>>> import numpy as np
>>> import numpy.linalg as la
>>> np.set_printoptions(precision=3, suppress=True, linewidth=200)
>>> J = np.array([[0.3, 1.6, -0.7, -0.3],
...     [-0.1, -0.6, 1.0, 0.9],
...     [0.3, -1.1, -0.6, -0.1],
...     [0.2, 1.2, -1.2, 0.8],
...     [-0.3, -0.1, 0.4, -0.9]])
>>> rng = np.random.default_rng(63121)
>>> J[0] = J[3] + 0.05 * rng.normal(size=4)
>>> J
array([[ 0.163,  1.227, -1.331,  0.788],
       [-0.1  , -0.6  ,  1.   ,  0.9  ],
       [ 0.3  , -1.1  , -0.6  , -0.1  ],
       [ 0.2  ,  1.2  , -1.2  ,  0.8  ],
       [-0.3  , -0.1  ,  0.4  , -0.9  ]])
>>> O, V = la.qr(J[:, :2])[0], la.qr(J[:, 2:])[0]
>>> sig = la.svd(O.T @ V, compute_uv=False)
>>> np.degrees(np.arccos(sig.clip(0, 1)))
array([11.585, 89.659])
>>> np.round(la.norm(O @ O.T - V @ V.T, 2), 3)
np.float64(1.0)
>>> sig
array([0.98 , 0.006])
>>> def softmax(z):
...     e = np.exp(z - z.max(axis=-1, keepdims=True))
...     return e / e.sum(axis=-1, keepdims=True)
... 
>>> np.round(softmax(10 * J[0]), 3) + 0
array([0.   , 0.988, 0.   , 0.012])
>>> softmax(J[0] + 5)
array([0.167, 0.484, 0.037, 0.312])
>>> scores = J @ J.T / np.sqrt(4)
>>> softmax(scores).round(6).argmax(axis=1)
array([0, 1, 2, 0, 4])
>>> A2 = np.c_[J[:, :3] @ np.array([[2, 1, 2], [5, 5, 0], [0, 5, 2]]), np.array([4, 6, 1, 3, 3])]
>>> A2
array([[ 6.462, -0.354, -2.334,  4.   ],
       [-3.2  ,  1.9  ,  1.8  ,  6.   ],
       [-4.9  , -8.2  , -0.6  ,  1.   ],
       [ 6.4  ,  0.2  , -2.   ,  3.   ],
       [-1.1  ,  1.2  ,  0.2  ,  3.   ]])
>>> la.matrix_rank(np.c_[J, A2])
np.int64(5)
>>> np.round(la.norm(A2 - J @ la.lstsq(J, A2)[0], axis=0), 3) + 0
array([0.   , 0.   , 0.   , 1.508])
>>> X = np.load("run19.npy")
>>> X
array([[0., 0., 2., 1., 3., 6., 8.],
       [0., 0., 7., 7., 5., 5., 5.],
       [2., 7., 0., 0., 0., 0., 0.],
       [1., 7., 0., 0., 0., 0., 0.],
       [3., 5., 0., 0., 0., 0., 0.],
       [6., 5., 0., 0., 0., 0., 0.],
       [8., 5., 0., 0., 0., 0., 0.]])
>>> r0 = np.array([1, 2])
>>> np.correlate(X[6], X[4], "full")
array([ 0.,  0.,  0.,  0.,  0., 40., 49., 15.,  0.,  0.,  0.,  0.,  0.])
>>> np.array([np.convolve(row, r0, "same") for row in X])
array([[ 0.,  0.,  2.,  5.,  5., 12., 20.],
       [ 0.,  0.,  7., 21., 19., 15., 15.],
       [ 2., 11., 14.,  0.,  0.,  0.,  0.],
       [ 1.,  9., 14.,  0.,  0.,  0.,  0.],
       [ 3., 11., 10.,  0.,  0.,  0.,  0.],
       [ 6., 17., 10.,  0.,  0.,  0.,  0.],
       [ 8., 21., 10.,  0.,  0.,  0.,  0.]])
>>> np.polyval(r0, X[6])
array([10.,  7.,  2.,  2.,  2.,  2.,  2.])
>>> W1 = np.array([[0, -2, 1],
...     [-2, -3, -1],
...     [0, 1, -1],
...     [1, 0, 2],
...     [-2, -3, 1],
...     [-2, -3, -3],
...     [-1, -3, 1]])
>>> c = np.array([0, 0, 3])
>>> act = np.maximum(X @ W1 + c, 0)
>>> (act > 0).astype(int)
array([[0, 0, 0],
       [0, 0, 1],
       [0, 0, 0],
       [0, 0, 0],
       [0, 0, 1],
       [0, 0, 1],
       [0, 0, 1]])
>>> la.matrix_rank(act)
np.int64(1)
>>> basis = np.array([[3, 2], [-1, 1], [2, -3]])
>>> act @ basis
array([[  0.,   0.],
       [ 10., -15.],
       [  0.,   0.],
       [  0.,   0.],
       [  2.,  -3.],
       [  8., -12.],
       [ 12., -18.]])
>>> W1 @ basis
array([[  4,  -5],
       [ -5,  -4],
       [ -3,   4],
       [  7,  -4],
       [ -1, -10],
       [ -9,   2],
       [  2,  -8]])
>>> left, sig, vt = la.svd(X)
>>> V = vt[:(sig > 1e-8).sum()]
>>> x = X[2] + 3 * X[6] + rng.integers(2) * np.eye(7)[5]
>>> x
array([26., 22.,  0.,  0.,  0.,  1.,  0.])
>>> np.diag(V.T @ V)
array([1.   , 1.   , 0.39 , 0.504, 0.145, 0.32 , 0.641])
>>> round(la.norm(x - V.T @ V @ x), 3)
np.float64(0.824)
>>> F = np.load("arr.npy")
>>> F
array([[ 0.999, -0.996, -0.99 , -0.778],
       [-0.995,  0.977,  0.973,  0.06 ],
       [ 0.1  ,  0.139,  0.578, -0.446],
       [-0.371,  0.824,  0.89 ,  0.984],
       [-0.808,  0.8  ,  0.762,  0.793],
       [ 0.872, -0.762, -0.716, -0.159],
       [-0.929,  0.818,  0.696,  0.3  ],
       [-0.345, -0.585, -0.647, -0.995],
       [ 0.01 , -0.282, -0.119, -0.879],
       [ 0.989, -0.778, -0.592,  0.982],
       [ 0.735,  0.797,  0.967,  0.999],
       [-0.999,  0.992,  0.99 , -0.273],
       [-0.84 ,  0.721,  0.721, -0.07 ],
       [-0.874,  0.572,  0.414, -0.67 ],
       [ 0.935, -0.84 , -0.894,  0.653],
       [-0.999,  0.998,  0.998,  0.856],
       [ 0.956, -0.993, -0.998, -0.997]])
>>> T = np.stack([F, 3 * F, F[::-1]])
>>> la.norm(T, axis=(1, 2))
array([ 6.462, 19.386,  6.462])
>>> (T @ F.T).shape
(3, 17, 17)
>>> la.matrix_rank(T.reshape(3, -1))
np.int64(2)
>>> la.matrix_rank(T)
array([4, 4, 4])
>>> z = F[:, 1] > np.median(F[:, 1])
>>> r0 = F[z].mean(axis=0) - F[~z].mean(axis=0)
>>> np.argsort(-np.abs(r0).round(6), kind="stable")
array([1, 2, 0, 3])
>>> r0
array([-1.055,  1.369,  1.315,  0.822])
>>> P = F @ la.solve(F.T @ F, F.T)
>>> np.round(la.eigvalsh(P), 3) + 0
array([0., 0., 0., 0., 0., 0., 0., 0., 0., 0., 0., 0., 0., 1., 1., 1., 1.])
>>> np.allclose(P @ P, P)
True
>>> r0, g = F[0], F[4]
>>> round(r0 @ g, 3)
np.float64(-2.975)
>>> p = (r0 @ g) / (r0 @ r0) * r0
>>> p
array([-0.831,  0.829,  0.824,  0.647])
>>> la.matrix_rank(np.outer(r0, g))
np.int64(1)
>>> mat = np.load("x.npy")
>>> mat
array([[  2.361,  18.936, -10.003,  -5.261],
       [ -0.827, -27.588,   1.795,  -3.386],
       [ -2.649, -16.144,  -9.151,   1.529],
       [ -0.323, -33.379,  -6.659,   1.876],
       [  2.54 , -35.037, -16.2  ,  -1.046],
       [  3.433,  -8.819,   0.674,   3.391],
       [ -0.82 , -19.313, -11.1  ,  -3.9  ],
       [ -2.061,  57.384, -10.611,   1.837],
       [  1.05 , -19.16 ,   1.04 ,   0.286],
       [ -2.225,  21.798,  -8.921,   3.947],
       [ -6.349, -43.285,  24.636,   4.555],
       [  1.662,  17.028,  -9.13 ,   0.051],
       [ -5.849, -14.224,  -1.211, -10.662],
       [ -0.977,  12.729,  -2.412,   5.594],
       [  2.091, -23.661,  19.286,  -1.034],
       [  1.496,   6.929,  11.869,  -2.997],
       [ -1.562, -36.276,   6.102,  -1.354],
       [  1.133,  -2.793,   3.341,  -4.584],
       [ -1.865, -56.327, -14.677,   0.661],
       [  1.585,  -2.984,   3.925,  -7.991],
       [  2.072,   2.584, -18.127,   2.558],
       [  0.134,   0.103,   6.819,   5.682],
       [  1.649,  -7.692,  -1.222,   0.532],
       [  0.18 ,  -8.604,  11.146,   7.116],
       [  0.825, -33.012,  11.855,   1.739],
       [  0.284, -32.736,  -8.223,  -7.212]])
>>> x = np.array([2, 0, 0, 0])
>>> rhs = mat @ x
>>> np.round(la.pinv(mat) @ mat, 3) + 0
array([[1., 0., 0., 0.],
       [0., 1., 0., 0.],
       [0., 0., 1., 0.],
       [0., 0., 0., 1.]])
>>> rhs = rhs + 0.02 * rng.normal(size=26)
>>> rhs
array([  4.719,  -1.626,  -5.263,  -0.632,   5.091,   6.873,  -1.663,  -4.126,   2.108,  -4.406, -12.687,   3.312, -11.709,  -1.969,   4.199,   3.012,  -3.086,   2.286,  -3.759,   3.178,   4.136,
         0.281,   3.303,   0.345,   1.629,   0.571])
>>> c, *_ = la.lstsq(mat, rhs)
>>> c.round()
array([ 2., -0.,  0., -0.])
>>> [round(float(la.norm(la.solve(mat.T @ mat + lam * np.eye(4), mat.T @ rhs))), 2) for lam in (0, 1, 10, 100)]
[2.0, 1.99, 1.87, 1.16]
>>> feats = np.array([[0.0, 0.0, 6.0, 7.0, 2.0],
...     [0.0, 0.0, 3.0, 1.0, 5.0],
...     [6.0, 3.0, 0.0, 0.0, 0.0],
...     [7.0, 1.0, 0.0, 0.0, 0.0],
...     [2.0, 5.0, 0.0, 0.0, 0.0]])
>>> x = np.array([1, -1, -3, -3, 3])
>>> la.norm(feats @ x) <= la.norm(feats, 2) * la.norm(x) + 1e-9
np.True_
>>> feats @ np.eye(5)[0]
array([0., 0., 6., 7., 2.])
>>> np.einsum("ij,j->i", feats, x)
array([-33.,   3.,   3.,   6.,  -3.])
>>> feats @ x
array([-33.,   3.,   3.,   6.,  -3.])
>>> np.sign((feats @ x).round(6))
array([-1.,  1.,  1.,  1., -1.])
>>> vals, V = la.eigh(feats)
>>> (vals > 1e-8).sum(), (vals < -1e-8).sum()
(np.int64(2), np.int64(2))
>>> np.unique(vals.round(6) + 0, return_counts=True)[1]
array([1, 1, 1, 1, 1])
>>> la.eigvalsh(feats + 5 * np.eye(5))
array([-5.306,  0.781,  5.   ,  9.219, 15.306])
>>> np.round(vals.sum(), 3), np.trace(feats)
(np.float64(0.0), np.float64(0.0))
>>> A2 = np.array([[0, 1, 1], [1, 2, 1], [1, 0, 3], [3, 2, 3], [1, 3, 3]])
>>> la.matrix_rank(feats @ A2)
np.int64(3)
>>> la.matrix_rank(np.vstack([feats, A2.T]))
np.int64(5)
>>> feats @ A2
array([[29., 20., 45.],
       [11., 17., 27.],
       [ 3., 12.,  9.],
       [ 1.,  9.,  8.],
       [ 5., 12.,  7.]])
>>> np.einsum("ik,kj->ji", feats, A2)
array([[29., 11.,  3.,  1.,  5.],
       [20., 17., 12.,  9., 12.],
       [45., 27.,  9.,  8.,  7.]])
>>> np.einsum("ij->j", feats)
array([15.,  9.,  9.,  8.,  7.])
>>> np.einsum("ik,kj->ij", feats, A2)
array([[29., 20., 45.],
       [11., 17., 27.],
       [ 3., 12.,  9.],
       [ 1.,  9.,  8.],
       [ 5., 12.,  7.]])
>>> np.einsum("ij,ij->i", feats, feats)
array([89., 35., 45., 50., 29.])
>>> rk = la.matrix_rank(feats)
>>> rk
np.int64(4)
>>> null = la.svd(feats)[2][rk:].T
>>> np.round(feats @ null, 3) + 0
array([[0.],
       [0.],
       [0.],
       [0.],
       [0.]])
>>> null.shape
(5, 1)
>>> [int(la.matrix_rank(feats[:i])) for i in range(1, len(feats) + 1)]
[1, 2, 3, 4, 4]
>>> ang = np.deg2rad(30)
>>> A = np.eye(4)
>>> A[np.ix_([1, 3], [1, 3])] = [[np.cos(ang), -np.sin(ang)], [np.sin(ang), np.cos(ang)]]
>>> A
array([[ 1.   ,  0.   ,  0.   ,  0.   ],
       [ 0.   ,  0.866,  0.   , -0.5  ],
       [ 0.   ,  0.   ,  1.   ,  0.   ],
       [ 0.   ,  0.5  ,  0.   ,  0.866]])
>>> r0, g = A[2], A[0]
>>> r0 @ r0
np.float64(1.0)
>>> p = (r0 @ g) / (r0 @ r0) * r0
>>> (g - p) @ r0
np.float64(0.0)
>>> p
array([0., 0., 0., 0.])
>>> z = rng.permutation(4)
>>> z
array([1, 3, 0, 2])
>>> A2 = A[z][:, z]
>>> np.diag(A2)
array([0.866, 0.866, 1.   , 1.   ])
>>> np.allclose(A2, A)
False
>>> A2
array([[ 0.866, -0.5  ,  0.   ,  0.   ],
       [ 0.5  ,  0.866,  0.   ,  0.   ],
       [ 0.   ,  0.   ,  1.   ,  0.   ],
       [ 0.   ,  0.   ,  0.   ,  1.   ]])
>>> np.round(A @ A.T, 3) + 0
array([[1., 0., 0., 0.],
       [0., 1., 0., 0.],
       [0., 0., 1., 0.],
       [0., 0., 0., 1.]])
>>> A[:, 0] @ A[:, 1]
np.float64(0.0)
>>> la.norm(A, axis=0)
array([1., 1., 1., 1.])
>>> np.allclose(X[:-1].T @ la.lstsq(X[:-1].T, X[-1])[0], X[-1])
True
>>> la.lstsq(X[:-1].T, X[-1])[2]
np.int32(4)
>>> np.unique(X.round(6), axis=0).shape
(7, 7)
>>> round(np.trace(la.pinv(X) @ X), 3)
np.float64(4.0)
>>> np.abs(np.diag(la.qr(X)[1])) > 1e-9
array([ True,  True,  True,  True, False, False, False])
